>>> import numpy as np
>>> from numpy import linalg as LA
>>> np.set_printoptions(precision=3, suppress=True, linewidth=160)
>>> m1 = np.array([[6, 11, 1, 5, 3, 16, 10, 1],
...     [11, 18, 7, 7, 13, 10, 16, 13],
...     [1, 7, 12, 10, 10, 12, 10, 14],
...     [5, 7, 10, 12, 9, 13, 16, 5],
...     [3, 13, 10, 9, 6, 1, 5, 13],
...     [16, 10, 12, 13, 1, 2, 13, 8],
...     [10, 16, 10, 16, 5, 13, 8, 11],
...     [1, 13, 14, 5, 13, 8, 11, 8]])
>>> evals, evecs = LA.eigvalsh(m1)
Traceback (most recent call last):
  File "<python-input-4>", line 1, in <module>
    evals, evecs = LA.eigvalsh(m1)
    ^^^^^^^^^^^^
ValueError: too many values to unpack (expected 2)
>>> evals, evecs = LA.eigh(m1)
>>> LA.svd(m1, compute_uv=False)
array([76.865, 18.024, 17.502, 12.222, 11.001,  6.424,  3.124,  2.264])
>>> np.round(evecs.T @ m1 @ evecs, 3) + 0
array([[-18.024,   0.   ,   0.   ,   0.   ,   0.   ,   0.   ,   0.   ,   0.   ],
       [  0.   , -11.001,   0.   ,   0.   ,   0.   ,   0.   ,   0.   ,   0.   ],
       [  0.   ,   0.   ,  -6.424,   0.   ,   0.   ,   0.   ,   0.   ,   0.   ],
       [  0.   ,   0.   ,   0.   ,  -2.264,   0.   ,   0.   ,   0.   ,   0.   ],
       [  0.   ,   0.   ,   0.   ,   0.   ,   3.124,   0.   ,   0.   ,   0.   ],
       [  0.   ,   0.   ,   0.   ,   0.   ,   0.   ,  12.222,   0.   ,   0.   ],
       [  0.   ,   0.   ,   0.   ,   0.   ,   0.   ,   0.   ,  17.502,   0.   ],
       [  0.   ,   0.   ,   0.   ,   0.   ,   0.   ,   0.   ,   0.   ,  76.865]])
>>> evals
array([-18.024, -11.001,  -6.424,  -2.264,   3.124,  12.222,  17.502,  76.865])
>>> np.unique(evals.round(6) + 0, return_counts=True)[1]
array([1, 1, 1, 1, 1, 1, 1, 1])
>>> LA.eigvalsh(m1 + 4 * np.eye(8))
array([-14.024,  -7.001,  -2.424,   1.736,   7.124,  16.222,  21.502,  80.865])
>>> evecs @ np.diag(evals) @ evecs.T
array([[ 6., 11.,  1.,  5.,  3., 16., 10.,  1.],
       [11., 18.,  7.,  7., 13., 10., 16., 13.],
       [ 1.,  7., 12., 10., 10., 12., 10., 14.],
       [ 5.,  7., 10., 12.,  9., 13., 16.,  5.],
       [ 3., 13., 10.,  9.,  6.,  1.,  5., 13.],
       [16., 10., 12., 13.,  1.,  2., 13.,  8.],
       [10., 16., 10., 16.,  5., 13.,  8., 11.],
       [ 1., 13., 14.,  5., 13.,  8., 11.,  8.]])
>>> np.round(evecs.T @ evecs, 3) + 0
array([[1., 0., 0., 0., 0., 0., 0., 0.],
       [0., 1., 0., 0., 0., 0., 0., 0.],
       [0., 0., 1., 0., 0., 0., 0., 0.],
       [0., 0., 0., 1., 0., 0., 0., 0.],
       [0., 0., 0., 0., 1., 0., 0., 0.],
       [0., 0., 0., 0., 0., 1., 0., 0.],
       [0., 0., 0., 0., 0., 0., 1., 0.],
       [0., 0., 0., 0., 0., 0., 0., 1.]])
>>> basis = np.array([[0, 2, 3, 1], [3, 1, 1, 3], [2, 2, 3, 2]])
>>> rng = np.random.default_rng(44)
>>> arr = rng.normal(size=(29, 3)) @ basis + np.array([-2, -3, -2, 3])
>>> arr
array([[-1.04 ,  0.648,  3.42 ,  5.406],
       [ 1.631,  1.255,  3.971,  7.767],
       [-4.304, -4.025, -3.028,  0.317],
       [ 0.904, -2.774, -2.075,  5.392],
       [ 0.222, -2.805, -1.841,  4.476],
       [-3.823, -2.903, -1.463,  1.354],
       [ 1.917, -0.018,  2.061,  7.274],
       [-2.282, -4.103, -3.405,  1.81 ],
       [-1.347, -7.297, -8.834,  1.955],
       [ 2.201, -2.529, -2.015,  6.779],
       [-1.344, -3.51 , -2.906,  3.354],
       [ 3.023,  0.272,  2.783,  7.397],
       [-0.172, -0.208,  1.969,  5.748],
       [-1.841, -2.494, -1.553,  3.957],
       [ 1.588,  1.498,  4.721,  7.095],
       [-0.556, -4.482, -4.849,  4.233],
       [-5.889, -4.84 , -4.405, -0.576],
       [-5.226, -2.689, -1.042,  0.56 ],
       [-0.257, -3.453, -2.877,  4.041],
       [-1.115, -7.847, -9.621,  1.72 ],
       [ 2.566,  3.813,  7.778,  9.574],
       [ 3.395, -5.817, -7.103,  6.043],
       [ 1.594, -2.671, -1.673,  5.294],
       [ 0.619, -5.604, -6.44 ,  4.077],
       [-4.742, -6.024, -6.341, -0.273],
       [ 0.883, -0.213,  2.048,  6.102],
       [-0.73 ,  1.637,  5.102,  5.661],
       [-2.175, -6.691, -7.857,  1.71 ],
       [-1.576, -4.854, -5.086,  2.894]])
>>> Xs = arr - arr.mean(axis=0)
>>> evecs = LA.svd(Xs)[2][:3]
>>> other = Xs - Xs @ evecs.T @ evecs
>>> (Xs @ evecs.T).std(axis=0)
array([5.768, 2.675, 0.303])
>>> round(LA.eigvalsh(m1).min(), 3)
np.float64(-18.024)
>>> E = np.array([[0, 1, 0], [2, 1, 1], [0, 2, 1], [2, 1, 2]])
>>> E[0] = E[3]
>>> E
array([[2, 1, 2],
       [2, 1, 1],
       [0, 2, 1],
       [2, 1, 2]])
>>> q, R = LA.qr(E)
>>> R
array([[-3.464, -1.732, -2.887],
       [ 0.   , -2.   , -1.   ],
       [ 0.   ,  0.   , -0.816]])
>>> np.trace(q @ q.T)
np.float64(3.0)
>>> q.shape, R.shape
((4, 3), (3, 3))
>>> q.round(3) + 0
array([[-0.577,  0.   , -0.408],
       [-0.577,  0.   ,  0.816],
       [ 0.   , -1.   ,  0.   ],
       [-0.577,  0.   , -0.408]])
>>> P = E @ LA.solve(E.T @ E, E.T)
>>> P.round(3) + 0
array([[0.5, 0. , 0. , 0.5],
       [0. , 1. , 0. , 0. ],
       [0. , 0. , 1. , 0. ],
       [0.5, 0. , 0. , 0.5]])
>>> np.diag(P)
array([0.5, 1. , 1. , 0.5])
>>> P @ E[:, 2]
array([2., 1., 1., 2.])
>>> np.round(LA.eigvalsh(P), 3) + 0
array([0., 1., 1., 1.])
>>> feats = np.loadtxt("a.csv", delimiter=",")
>>> feats
array([[ -4.265,  -6.322,  12.935,  -5.236,  -9.007, -20.567],
       [ -0.746,  -5.453,   9.128,  -3.997,  -9.429, -19.683],
       [ -0.198,  -9.356,  10.795,   6.001,  -6.422,   6.934],
       [  3.622,   0.436, -32.8  , -13.596,  10.539,  -2.914],
       [ -3.041,  -9.372,  10.195,   8.245,  -7.295,   8.578],
       [ -2.035,  -5.298,  11.973,  -5.852,  -9.474, -18.101],
       [  0.167,  -8.876,  10.802,   7.848,  -6.728,   8.088],
       [ -3.598,  -7.462,  12.909,  -4.701,  -9.536, -18.822],
       [ -1.859,  -7.27 ,  12.022,  -6.941,  -8.573, -18.968],
       [ -0.25 ,  -7.785,  11.321,   8.104,  -8.21 ,   9.76 ],
       [ -1.079,  -8.907,  12.574,   6.933,  -8.537,   7.22 ],
       [  2.306,  -0.41 , -32.726, -13.283,   6.425,  -3.304],
       [ -5.117,  -5.965,  11.984,  -5.852, -10.758, -19.92 ],
       [ -1.174,  -8.568,  10.959,   7.514,  -6.37 ,   7.491],
       [ -0.171, -10.022,  11.399,   7.574,  -7.806,   7.457],
       [ -3.744,  -6.817,  12.028,  -6.518,  -9.224, -19.795],
       [  0.132,   0.381, -31.907, -15.042,   8.708,  -2.247],
       [ -1.73 ,  -9.762,  10.652,   6.856,  -7.055,   6.452],
       [ -3.194,  -6.782,  13.189,  -6.876,  -8.381, -19.417],
       [ -0.332,   0.353, -31.986, -15.602,   9.26 ,  -4.382],
       [ -2.7  ,  -6.253,  11.66 ,  -5.29 ,  -8.355, -18.07 ],
       [ -1.3  ,  -9.464,  10.823,   6.746,  -7.592,   8.396],
       [ -2.226,  -7.876,  10.918,   7.064,  -5.623,   6.288],
       [ -0.058,   0.819, -31.124, -13.716,   9.055,  -3.458],
       [  1.092,   0.786, -31.426, -14.458,   9.296,  -2.363],
       [ -4.647,  -6.18 ,  11.894,  -4.759,  -9.543, -19.643],
       [ -4.173,  -7.836,  13.659,  -6.46 ,  -7.945, -18.498],
       [  3.014,  -0.172, -31.934, -13.837,   9.713,  -3.166],
       [  2.876,   0.431, -33.105, -14.078,   9.601,  -3.204],
       [ -1.567,  -9.667,  11.75 ,   5.753,  -6.25 ,  10.076],
       [  0.258,  -7.735,   8.385,   5.956,  -7.987,   8.063],
       [ -3.557,  -6.75 ,  12.087,  -6.777,  -9.289, -18.046],
       [  0.46 ,   0.63 , -34.485, -12.924,   9.054,  -2.517],
       [ -2.202,  -5.717,  11.343,  -5.582,  -8.298, -18.53 ],
       [  2.634,   1.365, -34.141, -13.014,   7.356,  -3.534]])
>>> Xs = feats - feats.mean(axis=0)
>>> evecs = LA.svd(Xs)[2][:3]
>>> other = Xs - Xs @ evecs.T @ evecs
>>> np.diag(evecs.T @ evecs)
array([0.512, 0.065, 0.822, 0.439, 0.303, 0.858])
>>> other.std(axis=0)
array([0.72 , 0.596, 0.379, 0.62 , 0.714, 0.282])
>>> (Xs @ evecs.T).std(axis=0)
array([22.73 , 12.75 ,  1.252])
>>> C2 = np.cov(feats, rowvar=False)
>>> C2.shape
(6, 6)
>>> np.polyfit(feats[:, 5], feats[:, 1], 1)
array([-0.052, -5.615])
>>> basis = feats[[33, 6]].astype(float)
>>> for _ in range(7):
...     idx = LA.norm(feats[:, None] - basis, axis=-1).argmin(axis=1)
...     basis = np.array([feats[idx == j].mean(axis=0) for j in range(2)])
... 
>>> idx
array([0, 0, 1, 0, 1, 0, 1, 0, 0, 1, 1, 0, 0, 1, 1, 0, 0, 1, 0, 0, 0, 1, 1, 0, 0, 0, 0, 0, 0, 1, 1, 0, 0, 0, 0])
>>> basis[1] - basis[0]
array([ 0.108, -5.493, 18.221, 16.371, -5.904, 20.037])
>>> np.abs(basis[1] - basis[0]).argmax()
np.int64(5)
>>> th = np.radians(180)
>>> R = np.eye(6)
>>> R[2, 2] = R[3, 3] = np.cos(th)
>>> R[2, 3], R[3, 2] = -np.sin(th), np.sin(th)
>>> R.round(3) + 0
array([[ 1.,  0.,  0.,  0.,  0.,  0.],
       [ 0.,  1.,  0.,  0.,  0.,  0.],
       [ 0.,  0., -1.,  0.,  0.,  0.],
       [ 0.,  0.,  0., -1.,  0.,  0.],
       [ 0.,  0.,  0.,  0.,  1.,  0.],
       [ 0.,  0.,  0.,  0.,  0.,  1.]])
>>> other = feats @ R.T
>>> LA.svd(feats, compute_uv=False), LA.svd(other, compute_uv=False)
(array([134.486,  85.791,  35.358,   7.391,   6.096,   4.274]), array([134.486,  85.791,  35.358,   7.391,   6.096,   4.274]))
>>> np.allclose(feats @ feats.T, other @ other.T)
True
>>> np.allclose(LA.norm(feats, axis=1), LA.norm(other, axis=1))
True
>>> Uu, sigma, Vh = LA.svd(arr)
>>> np.argmax(sigma[:-1] / (sigma[1:] + 1e-6)) + 1
np.int64(3)
>>> other = Uu[:, :3] @ np.diag(sigma[:3]) @ Vh[:3]
>>> LA.matrix_rank(arr, rtol=0.05)
np.int64(3)
>>> round(LA.norm(arr - other, 2), 3), np.round(sigma[3], 3)
(np.float64(0.946), np.float64(0.946))
>>> X = np.load("arr.npy")
>>> X
array([[-0.878,  1.057, -0.781],
       [-0.24 ,  0.141, -0.392],
       [ 0.072,  0.188, -0.03 ],
       [ 0.265, -0.19 ,  0.189],
       [-1.034,  1.114, -1.302],
       [-1.135,  0.983, -1.105],
       [-0.256,  0.094, -0.193],
       [ 0.706, -0.638,  0.859],
       [ 0.799, -0.43 ,  0.557],
       [-0.377,  0.407, -0.448],
       [ 0.612, -0.617,  0.59 ]])
>>> Xs = X - X.mean(axis=0)
>>> evecs = LA.svd(Xs)[2][:1]
>>> other = Xs - Xs @ evecs.T @ evecs
>>> LA.norm(other, axis=1).round(6).argmax()
np.int64(0)
>>> np.cov(Xs @ evecs.T, rowvar=False)
array(1.368)
>>> Xs = (X - X.mean(axis=0)) / X.std(axis=0)
>>> Xs.std(axis=0)
array([1., 1., 1.])
>>> np.argwhere(np.abs(Xs) > 2)
array([], shape=(0, 2), dtype=int64)
>>> coef = LA.lstsq(np.delete(Xs, 0, axis=1), Xs[:, 0])[0]
>>> np.abs(coef).argmax()
np.int64(1)
>>> coef
array([-0.318,  0.672])
>>> basis = X[[10, 2]].astype(float)
>>> for _ in range(4):
...     idx = LA.norm(X[:, None] - basis, axis=-1).argmin(axis=1)
...     basis = np.array([X[idx == j].mean(axis=0) for j in range(2)])
... 
>>> idx
array([1, 1, 1, 0, 1, 1, 1, 0, 0, 1, 0])
>>> basis[1] - basis[0]
array([-1.145,  1.038, -1.156])
>>> np.bincount(idx)
array([4, 7])
>>> np.abs(basis[1] - basis[0]).argmax()
np.int64(2)
>>> mat = np.load("w.npy")
>>> mat
array([[  2,   6,   0,   2,   0,   4,   4],
       [ -9, -27,   0,  -9,   0, -18, -18],
       [  3,   9,   0,   3,   0,   6,   6],
       [ -8, -24,   0,  -8,   0, -16, -16],
       [ -2,  -6,   0,  -2,   0,  -4,  -4],
       [  5,  15,   0,   5,   0,  10,  10],
       [ -5, -15,   0,  -5,   0, -10, -10]])
>>> Uu, sigma, Vh = LA.svd(mat)
>>> evecs = Vh[:(sigma > 1e-8).sum()]
>>> vec = mat[4] + 4 * mat[0] + rng.integers(2) * np.eye(7)[3]
>>> vec
array([ 6., 18.,  0.,  7.,  0., 12., 12.])
>>> np.round(LA.norm(vec - evecs.T @ evecs @ vec), 3)
np.float64(0.973)
>>> Uu, sigma, Vh = LA.svd(mat)
>>> np.argmax(sigma[:-1] / (sigma[1:] + 1e-6)) + 1
np.int64(1)
>>> sigma.round(3) + 0
array([63.467,  0.   ,  0.   ,  0.   ,  0.   ,  0.   ,  0.   ])
>>> other = Uu[:, :1] @ np.diag(sigma[:1]) @ Vh[:1]
>>> round(float(np.abs(mat - other).max()), 3)
0.0
>>> np.round(LA.norm(mat - other, 2), 3), round(sigma[1], 3)
(np.float64(0.0), np.float64(0.0))
>>> round(LA.norm(mat - other) / LA.norm(mat), 3)
np.float64(0.0)
>>> A = np.array([[-4, 0, 0, 0, 0],
...     [2, -3, 0, 0, 0],
...     [0, -4, -4, 0, 0],
...     [3, -5, -1, 2, 0],
...     [-5, 0, 2, 5, -5]])
>>> # triangular
>>> LA.matrix_rank(A - A[0, 0] * np.eye(5))
np.int64(4)
>>> A @ A
array([[ 16,   0,   0,   0,   0],
       [-14,   9,   0,   0,   0],
       [ -8,  28,  16,   0,   0],
       [-16,   9,   2,   4,   0],
       [ 60, -33, -23, -15,  25]])
>>> [int(LA.matrix_rank(LA.matrix_power(A, p))) for p in range(1, 6)]
[5, 5, 5, 5, 5]
>>> T = np.stack([A, 4 * A, A[::-1]])
>>> LA.matrix_rank(T.reshape(3, -1))
np.int64(2)
>>> LA.matrix_rank(T)
array([5, 5, 5])
>>> T.shape
(3, 5, 5)
>>> J = np.loadtxt("case17.csv", delimiter=",")
>>> J
array([[0., 1., 2., 0., 0., 0., 0.],
       [0., 3., 4., 0., 0., 0., 0.],
       [0., 3., 4., 0., 0., 0., 0.],
       [3., 0., 0., 0., 2., 0., 4.],
       [0., 0., 0., 0., 0., 0., 1.],
       [2., 0., 0., 0., 1., 0., 3.],
       [0., 0., 0., 0., 0., 0., 1.],
       [1., 0., 0., 0., 0., 0., 2.],
       [1., 0., 0., 0., 0., 0., 2.],
       [0., 5., 6., 0., 0., 0., 0.],
       [1., 0., 0., 0., 0., 0., 2.],
       [2., 0., 0., 0., 1., 0., 3.],
       [0., 3., 4., 0., 0., 0., 0.],
       [0., 5., 6., 0., 0., 0., 0.],
       [2., 0., 0., 0., 1., 0., 3.],
       [1., 0., 0., 0., 0., 0., 2.],
       [0., 5., 6., 0., 0., 0., 0.],
       [0., 1., 2., 0., 0., 0., 0.],
       [0., 3., 4., 0., 0., 0., 0.],
       [0., 1., 2., 0., 0., 0., 0.]])
>>> np.argsort(-LA.norm(J, axis=0).round(6), kind="stable")[:3]
array([2, 1, 6])
>>> LA.matrix_rank(J, rtol=0.1)
np.int64(2)
